$ python -q
>>> import numpy as np
>>> from numpy import linalg as LA
>>> np.set_printoptions(suppress=True, linewidth=200)
>>> feats = np.load("sample6.npy")
>>> feats
array([[-17,  -4, -10,   6,  -8, -16,   4,  10, -11,  16,  11, -15],
       [-19,  -2,  -8,   9,  -4, -17,   8,   5,  -7,  17,   7, -18],
       [ -5,  -2,  -4,   1,  -4,  -5,   0,   5,  -5,   5,   5,  -4],
       [ -5,  -2,  -4,   1,  -4,  -5,   0,   5,  -5,   5,   5,  -4],
       [-16,   2,  -2,  11,   4, -13,  12,  -5,   2,  13,  -2, -17],
       [-19,  -2,  -8,   9,  -4, -17,   8,   5,  -7,  17,   7, -18],
       [-12,  -2,  -6,   5,  -4, -11,   4,   5,  -6,  11,   6, -11],
       [-21,   0,  -6,  12,   0, -18,  12,   0,  -3,  18,   3, -21],
       [ -9,   2,   0,   7,   4,  -7,   8,  -5,   3,   7,  -3, -10],
       [ -5,  -2,  -4,   1,  -4,  -5,   0,   5,  -5,   5,   5,  -4]])
>>> # rows 2 and 3 are equal
>>> W1 = np.array([[-1, 0, 1, 1],
...     [1, -1, -2, -1],
...     [-2, 1, -2, 1],
...     [-1, 2, -1, -2],
...     [2, -1, -2, 2],
...     [-1, 2, 0, 0],
...     [0, 2, -1, 0],
...     [-1, 1, 1, -2],
...     [-2, -2, -2, 2],
...     [-1, 1, 1, -1],
...     [2, -1, 2, -2],
...     [1, 0, 2, -1]])
>>> beta = np.array([0, -2, 2, 1])
>>> H = np.maximum(feats @ W1 + beta, 0)
>>> print((H > 0).astype(int))
[[1 1 1 0]
 [1 1 1 0]
 [1 1 1 0]
 [1 1 1 0]
 [0 1 0 0]
 [1 1 1 0]
 [1 1 1 0]
 [1 1 0 0]
 [0 1 0 1]
 [1 1 1 0]]
>>> (H > 0).mean(axis=0)
array([0.8, 1. , 0.7, 0.1])
>>> print(LA.matrix_rank(H))
4
>>> basis = np.array([[2, 2], [3, 2], [1, -3], [0, -2]])
>>> W1 @ basis
array([[ -1,  -7],
       [ -3,   8],
       [ -3,   2],
       [  3,   9],
       [ -1,   4],
       [  4,   2],
       [  5,   7],
       [  2,   1],
       [-12,  -6],
       [  2,  -1],
       [  3,   0],
       [  4,  -2]])
>>> m1 = np.loadtxt("mat.csv", delimiter=",")
>>> m1
array([[ 1., -1., -1.,  1., -1.,  1.,  1., -1.],
       [ 1., -1.,  1., -1., -1.,  1., -1.,  1.],
       [ 1.,  1., -1., -1.,  1.,  1., -1., -1.],
       [ 1.,  1.,  1.,  1.,  1.,  1.,  1.,  1.],
       [ 1., -1., -1.,  1.,  1., -1., -1.,  1.]])
>>> t3 = np.stack([m1, 5 * m1, m1[::-1]])
>>> np.einsum("bij,cij->bc", t3, t3)
array([[  40.,  200.,    8.],
       [ 200., 1000.,   40.],
       [   8.,   40.,   40.]])
>>> (t3 @ m1.T).shape
(3, 5, 5)
>>> t3.sum(axis=0)
array([[ 7., -7., -7.,  7., -5.,  5.,  5., -5.],
       [ 7., -5.,  7., -5., -5.,  7., -5.,  7.],
       [ 7.,  7., -7., -7.,  7.,  7., -7., -7.],
       [ 7.,  5.,  7.,  5.,  5.,  7.,  5.,  7.],
       [ 7., -7., -7.,  7.,  5., -5., -5.,  5.]])
>>> U, sv, Vt = LA.svd(feats)
>>> sv.round(2) + 0
array([93.55, 30.34,  0.  ,  0.  ,  0.  ,  0.  ,  0.  ,  0.  ,  0.  ,  0.  ])
>>> np.argmax(sv[:-1] / (sv[1:] + 1e-6)) + 1
np.int64(2)
>>> other = U[:, :2] @ np.diag(sv[:2]) @ Vt[:2]
>>> LA.matrix_rank(feats, rtol=0.05)
np.int64(2)
>>> np.round(LA.norm(feats - other, 2), 2), np.round(sv[2], 2)
(np.float64(0.0), np.float64(0.0))
>>> W1 = np.array([[2, 1], [0, 0], [0, 1], [2, 1], [1, 1], [0, 2], [1, 2], [1, 2]])
>>> beta = np.array([1, -4])
>>> H = np.maximum(m1 @ W1 + beta, 0)
>>> (H > 0).astype(int)
array([[1, 0],
       [0, 0],
       [0, 0],
       [1, 1],
       [1, 0]])
>>> basis = np.array([[2, 2], [2, -2]])
>>> (H @ basis).round(6).argmax(axis=1)
array([0, 0, 0, 0, 0])
>>> m1.shape
(5, 8)
>>> m1.sum(axis=1)
array([0., 0., 0., 8., 0.])
>>> np.unravel_index(np.abs(m1).argmax(), m1.shape)
(np.int64(0), np.int64(0))
>>> np.round(LA.norm(m1), 2)
np.float64(6.32)
>>> print(np.count_nonzero(m1))
40
>>> m1.sum(axis=0)
array([ 5., -1., -1.,  1.,  1.,  3., -1.,  1.])
>>> LA.matrix_rank(m1)
np.int64(5)
>>> np.round(LA.svd(m1, compute_uv=False), 2)
array([2.83, 2.83, 2.83, 2.83, 2.83])
>>> def softmax(z):
...     e = np.exp(z - z.max(axis=-1, keepdims=True))
...     return e / e.sum(axis=-1, keepdims=True)
... 
>>> np.round(softmax(m1[2] + 4), 2)
array([0.22, 0.22, 0.03, 0.03, 0.22, 0.22, 0.03, 0.03])
>>> S = m1 @ m1.T / np.sqrt(8)
>>> print(np.round(softmax(S), 2))
[[0.81 0.05 0.05 0.05 0.05]
 [0.05 0.81 0.05 0.05 0.05]
 [0.05 0.05 0.81 0.05 0.05]
 [0.05 0.05 0.05 0.81 0.05]
 [0.05 0.05 0.05 0.05 0.81]]
>>> print(np.round(softmax(S + np.triu(np.full(S.shape, -np.inf), 1)), 2))
[[1.   0.   0.   0.   0.  ]
 [0.06 0.94 0.   0.   0.  ]
 [0.05 0.05 0.89 0.   0.  ]
 [0.05 0.05 0.05 0.85 0.  ]
 [0.05 0.05 0.05 0.05 0.81]]
>>> arr = np.array([[4, 1, 3, 4, 0, 3, -2],
...     [0, 5, 2, -3, -5, 2, -2],
...     [4, -5, -4, -2, 2, -1, 2],
...     [-3, 3, 5, 3, 2, -2, 2]])
>>> t3 = np.stack([arr, -1 * arr, arr[::-1]])
>>> LA.matrix_rank(t3.reshape(3, -1))
np.int64(2)
>>> (t3 @ arr.T).shape
(3, 4, 4)
>>> np.einsum("bij,cij->bc", t3, t3)
array([[ 260, -260,  -70],
       [-260,  260,   70],
       [ -70,   70,  260]])
>>> t3.sum(axis=0)
array([[-3,  3,  5,  3,  2, -2,  2],
       [ 4, -5, -4, -2,  2, -1,  2],
       [ 0,  5,  2, -3, -5,  2, -2],
       [ 4,  1,  3,  4,  0,  3, -2]])
>>> np.round(LA.norm(t3, axis=(1, 2)), 2)
array([16.12, 16.12, 16.12])
>>> np.round(softmax(arr[0]), 2) + 0
array([0.36, 0.02, 0.13, 0.36, 0.01, 0.13, 0.  ])
>>> np.round(softmax(10 * arr[0]), 2) + 0
array([0.5, 0. , 0. , 0.5, 0. , 0. , 0. ])
>>> np.round(softmax(arr).sum(axis=1), 2)
array([1., 1., 1., 1.])
>>> S = arr @ arr.T / np.sqrt(7)
>>> np.round(softmax(S)[0] @ arr, 2) + 0
array([ 4.,  1.,  3.,  4.,  0.,  3., -2.])
>>> softmax(S).round(6).argmax(axis=1)
array([0, 1, 2, 3])
>>> print(np.round(softmax(S + np.triu(np.full(S.shape, -np.inf), 1)), 2) + 0)
[[1. 0. 0. 0.]
 [0. 1. 0. 0.]
 [0. 0. 1. 0.]
 [0. 0. 0. 1.]]
>>> other = arr / LA.norm(arr, axis=1, keepdims=True)
>>> G = other @ other.T
>>> np.argwhere(np.triu(np.abs(G) > 0.95, 1))
array([], shape=(0, 2), dtype=int64)
>>> np.round(LA.norm(other, axis=1), 2)
array([1., 1., 1., 1.])
>>> u, g = arr[2], arr[1]
>>> u @ g
np.int64(-43)
>>> pr = (u @ g) / (u @ u) * u
>>> LA.matrix_rank(np.outer(u, g))
np.int64(1)
>>> print(np.outer(u, g))
[[  0  20   8 -12 -20   8  -8]
 [  0 -25 -10  15  25 -10  10]
 [  0 -20  -8  12  20  -8   8]
 [  0 -10  -4   6  10  -4   4]
 [  0  10   4  -6 -10   4  -4]
 [  0  -5  -2   3   5  -2   2]
 [  0  10   4  -6 -10   4  -4]]
>>> print(round((g - pr) @ u, 2))
0.0
>>> np.round(LA.norm(u + g) ** 2 + LA.norm(u - g) ** 2, 2)
np.float64(282.0)
>>> print(pr.round(2))
[-2.46  3.07  2.46  1.23 -1.23  0.61 -1.23]
>>> W1 = np.array([[-3, -2, -3, -1, -1],
...     [-1, -1, 1, -1, -2],
...     [-3, 3, -1, -2, -3],
...     [-3, 3, -2, 1, 0],
...     [-3, 2, 3, -2, 3],
...     [1, -3, -1, 1, 0],
...     [-2, -3, -1, 0, -1]])
>>> beta = np.array([0, 0, 0, 0, 1])
>>> H = np.maximum(arr @ W1 + beta, 0)
>>> (H > 0).astype(int)
array([[0, 1, 0, 0, 0],
       [1, 0, 0, 0, 0],
       [0, 0, 0, 1, 1],
       [0, 1, 1, 0, 0]])
>>> (H > 0).mean(axis=0)
array([0.25, 0.5 , 0.25, 0.25, 0.25])
>>> basis = np.array([[-5, 3, -3], [-2, -9, -9], [3, -1, 0], [-5, -8, 9], [1, 3, 2]])
>>> H @ basis
array([[ -18,  -81,  -81],
       [ -95,   57,  -57],
       [  13,   53,   64],
       [ -41, -286, -279]])
>>> K = np.loadtxt("test7.csv", delimiter=",")
>>> K
array([[2., 0., 2., 1., 1., 2.],
       [0., 1., 1., 1., 0., 1.],
       [0., 0., 1., 2., 2., 1.],
       [0., 0., 0., 0., 0., 2.],
       [0., 0., 0., 0., 1., 1.],
       [0., 0., 0., 0., 0., 1.]])
>>> U, sv, Vt = LA.svd(K)
>>> V = Vt[:(sv > 1e-8).sum()]
>>> rng = np.random.default_rng(6160)
>>> x0 = K[5] + -2 * K[0] + rng.integers(2) * np.eye(6)[5]
>>> x0
array([-4.,  0., -4., -2., -2., -2.])
>>> print(LA.matrix_rank(np.vstack([K, x0])))
5
>>> print(np.round(V.T @ V, 2) + 0)
[[ 0.73 -0.18  0.36 -0.18  0.    0.  ]
 [-0.18  0.88  0.24 -0.12  0.    0.  ]
 [ 0.36  0.24  0.52  0.24  0.    0.  ]
 [-0.18 -0.12  0.24  0.88  0.    0.  ]
 [ 0.    0.    0.    0.    1.    0.  ]
 [ 0.    0.    0.    0.    0.    1.  ]]
>>> print(np.round(LA.norm(x0 - V.T @ V @ x0), 2))
0.0
>>> print(np.allclose(V.T @ V @ x0, x0))
True
